>>> import numpy as np
>>> import numpy.linalg as la
>>> np.set_printoptions(suppress=True, linewidth=200)
>>> def tidy(a):
...     return np.round(a, 2) + 0
... 
>>> W0 = np.load("out8.npy")
>>> print(W0)
[[ 3.05 -2.03  1.97 -3.01  0.97  1.99 -0.93  2.04 -1.06]
 [ 3.05 -2.05  2.09 -2.89  1.02  2.01 -0.92  2.04 -0.94]
 [ 3.04 -2.04  2.03 -3.06  0.99  2.08 -1.04  1.95 -1.09]
 [ 3.   -1.84  1.92 -2.93  1.01  2.05 -0.97  2.06 -0.97]
 [ 2.98 -1.95  2.02 -2.97  0.99  2.03 -1.06  2.   -0.97]
 [ 2.99 -2.02  2.02 -2.91  0.98  1.98 -0.98  1.84 -1.04]
 [ 2.99 -1.92  1.99 -3.13  1.01  2.02 -1.07  2.02 -1.1 ]
 [-2.95  2.02 -0.99 -1.97 -1.04 -1.02 -1.01  0.98  3.08]
 [-3.02  1.99 -0.97 -1.96 -1.03 -1.01 -1.05  1.03  3.02]
 [-2.99  2.   -0.98 -2.01 -1.04 -1.06 -0.97  0.91  2.96]
 [-3.    1.97 -1.09 -2.03 -1.08 -1.01 -1.02  1.02  3.06]
 [-2.96  1.94 -0.96 -2.   -1.02 -0.99 -1.    1.06  2.99]
 [-3.02  2.02 -0.99 -2.03 -1.   -0.92 -1.04  0.94  3.04]
 [-3.01  2.03 -0.94 -2.01 -1.04 -1.02 -0.98  1.04  3.04]
 [ 2.93 -0.97 -2.03  2.02 -2.92  0.93 -3.07 -2.01 -2.01]
 [ 3.05 -0.98 -1.96  1.93 -2.99  1.08 -2.99 -2.09 -1.99]
 [ 3.   -0.96 -2.01  2.02 -3.    1.07 -2.95 -2.05 -2.01]
 [ 2.97 -1.01 -2.03  1.99 -3.04  1.08 -3.14 -2.02 -2.05]
 [ 3.02 -0.94 -1.99  1.93 -3.04  1.05 -3.02 -1.97 -1.99]
 [ 3.1  -1.04 -1.9   2.   -2.98  0.99 -3.1  -2.08 -2.07]
 [ 3.01 -1.   -2.05  2.09 -2.99  1.04 -3.   -2.   -1.95]]
>>> lab = W0[:, 6] > np.median(W0[:, 6])
>>> f = W0[lab].mean(axis=0) - W0[~lab].mean(axis=0)
>>> tidy((((W0 - W0.mean(axis=0)) @ f > 0) == lab).mean())
np.float64(0.76)
>>> np.argsort(-np.abs(f).round(6), kind="stable")
array([3, 0, 8, 7, 4, 6, 2, 1, 5])
>>> ((W0 - W0.mean(axis=0)) @ f > 0).astype(int)
array([1, 1, 1, 1, 1, 1, 1, 1, 1, 1, 1, 1, 1, 1, 0, 0, 0, 0, 0, 0, 0])
>>> P = W0 @ la.solve(W0.T @ W0, W0.T)
>>> print(tidy(la.eigvalsh(P)))
[0. 0. 0. 0. 0. 0. 0. 0. 0. 0. 0. 0. 1. 1. 1. 1. 1. 1. 1. 1. 1.]
>>> tidy(np.trace(P))
np.float64(9.0)
>>> np.allclose(P @ P, P)
True
>>> tidy(P @ W0[:, 3])
array([-3.01, -2.89, -3.06, -2.93, -2.97, -2.91, -3.13, -1.97, -1.96, -2.01, -2.03, -2.  , -2.03, -2.01,  2.02,  1.93,  2.02,  1.99,  1.93,  2.  ,  2.09])
>>> C = 20 * np.array([[-0.7, 0.7, -0.4, 0.8, 0.5, -1.3, -1.3, 0.3, -1.1, 0.5, -0.8],
...     [-1.0, -0.4, 1.8, -1.4, -1.5, -0.1, -0.8, -1.4, -0.3, -0.8, -0.6]])
>>> rng = np.random.default_rng(48)
>>> lab = rng.integers(0, 2, 39)
>>> K = C[lab] + rng.normal(size=(39, 11))
>>> tidy(K)
array([[-14.44,  13.92,  -8.09,  15.33,  10.13, -26.82, -25.88,   5.73, -22.01,  12.4 , -16.42],
       [-13.13,  12.83,  -7.52,  16.85,  10.27, -26.06, -25.48,   7.09, -19.53,   8.83, -15.62],
       [-12.69,  14.78,  -6.47,  17.28,  10.12, -25.91, -27.17,   5.35, -22.64,  11.64, -15.08],
       [-20.83,  -7.83,  36.03, -28.33, -30.72,  -2.72, -14.11, -29.78,  -7.77, -14.32, -11.79],
       [-20.26,  -7.33,  35.35, -28.21, -31.73,  -3.63, -14.64, -26.88,  -6.14, -16.5 , -11.13],
       [-19.39,  -7.93,  36.01, -28.89, -30.09,  -2.2 , -16.35, -28.98,  -5.18, -16.93, -12.27],
       [-13.32,  14.18,  -6.92,  17.36,  11.69, -25.79, -26.25,   5.83, -22.41,   9.17, -14.33],
       [-19.48,  -6.63,  37.54, -28.38, -30.12,  -2.99, -16.03, -28.76,  -3.35, -15.81, -13.  ],
       [-19.96,  -6.9 ,  36.46, -30.11, -27.41,  -1.42, -16.45, -28.69,  -6.57, -16.14, -11.22],
       [-19.19,  -7.62,  35.5 , -26.76, -29.68,  -2.08, -18.48, -27.66,  -5.22, -15.  , -13.32],
       [-19.7 ,  -8.1 ,  36.03, -28.07, -30.  ,  -2.51, -16.47, -29.39,  -6.03, -15.93, -13.05],
       [-19.98,  -6.86,  35.09, -29.46, -28.03,  -2.71, -17.88, -28.84,  -5.22, -17.  , -12.72],
       [-21.72,  -7.27,  34.95, -29.18, -29.53,  -3.53, -14.51, -27.8 ,  -6.12, -15.27, -13.03],
       [-20.84,  -6.79,  36.22, -29.83, -28.34,  -2.22, -15.68, -27.81,  -5.14, -15.7 , -13.22],
       [-13.18,  12.56,  -7.64,  15.91,   9.45, -26.69, -26.48,   4.94, -21.25,  10.78, -15.66],
       [-21.22,  -7.14,  34.03, -27.21, -28.75,  -2.37, -15.77, -27.27,  -5.41, -17.39, -11.56],
       [-20.22,  -7.9 ,  34.65, -27.65, -28.39,   0.51, -16.  , -28.61,  -5.38, -14.71, -12.59],
       [-21.91,  -7.77,  35.81, -28.63, -29.42,  -1.57, -15.8 , -28.91,  -6.42, -14.26, -13.02],
       [-20.16,  -8.4 ,  36.17, -29.35, -29.76,  -1.72, -14.8 , -26.62,  -7.25, -17.98, -11.96],
       [-14.51,  13.13,  -9.17,  15.28,  11.28, -26.39, -23.89,   5.09, -21.52,  10.11, -15.38],
       [-18.17,  -7.54,  37.24, -27.65, -30.3 ,  -1.87, -16.8 , -27.89,  -5.03, -16.58, -10.03],
       [-16.48,  14.63,  -8.04,  15.43,   9.45, -25.18, -25.8 ,   6.86, -20.32,   7.92, -18.37],
       [-14.96,  14.16,  -8.16,  14.58,   9.46, -26.27, -26.14,   5.22, -20.58,   7.8 , -16.16],
       [-14.51,  13.04,  -9.39,  14.23,   9.86, -27.16, -27.22,   4.35, -22.61,   8.85, -14.75],
       [-14.61,  13.22,  -7.79,  14.73,  10.25, -25.84, -26.5 ,   5.3 , -22.28,  10.44, -15.  ],
       [-15.51,  13.87,  -7.78,  15.49,  10.86, -26.59, -26.92,   4.88, -24.23,  11.13, -16.85],
       [-12.84,  14.76,  -8.77,  16.54,   8.4 , -27.72, -25.35,   5.3 , -21.98,   9.27, -15.53],
       [-14.74,  14.53,  -6.41,  16.55,  10.57, -26.5 , -27.59,   5.29, -23.55,   9.54, -14.52],
       [-18.72,  -7.85,  35.89, -27.91, -29.88,  -1.87, -15.44, -26.5 ,  -7.49, -18.31, -11.98],
       [-15.44,  13.41,  -7.54,  15.89,  10.5 , -26.16, -27.49,   5.98, -21.13,  10.1 , -17.86],
       [-19.3 ,  -7.48,  36.27, -27.71, -30.98,  -2.11, -15.68, -27.56,  -5.65, -15.76, -12.88],
       [-15.14,  14.17,  -8.47,  16.11,   8.56, -26.9 , -25.29,   7.15, -22.12,   9.64, -17.42],
       [-13.67,  15.62,  -8.53,  17.94,  10.08, -27.04, -26.1 ,   6.39, -23.69,   9.25, -16.29],
       [-19.39,  -7.58,  36.5 , -27.69, -29.06,  -1.62, -15.16, -27.58,  -5.29, -16.22, -11.69],
       [-20.66,  -7.27,  36.3 , -28.11, -29.77,  -1.15, -15.48, -27.96,  -4.04, -16.  , -12.08],
       [-21.41,  -7.72,  35.37, -28.  , -29.39,  -2.39, -15.88, -27.77,  -5.83, -13.56, -13.05],
       [-18.95,  -6.7 ,  36.14, -27.63, -29.09,  -2.24, -15.61, -29.69,  -6.46, -15.93, -11.34],
       [-18.79,  -8.6 ,  37.44, -29.23, -32.68,  -1.13, -15.79, -27.43,  -6.2 , -16.7 , -11.59],
       [-13.32,  15.35,  -7.19,  16.2 ,   8.03, -24.72, -25.69,   4.78, -23.47,  13.15, -15.46]])
>>> left, sv, Vt = la.svd(K)
>>> np.argmax(sv[:-1] / (sv[1:] + 1e-6)) + 1
np.int64(2)
>>> out = left[:, :2] @ np.diag(sv[:2]) @ Vt[:2]
>>> print(tidy(la.norm(K - out) / la.norm(K)))
0.05
>>> la.matrix_rank(K, rtol=0.05)
np.int64(2)
>>> print(tidy(la.norm(K - out, 2)), tidy(sv[2]))
8.82 8.82
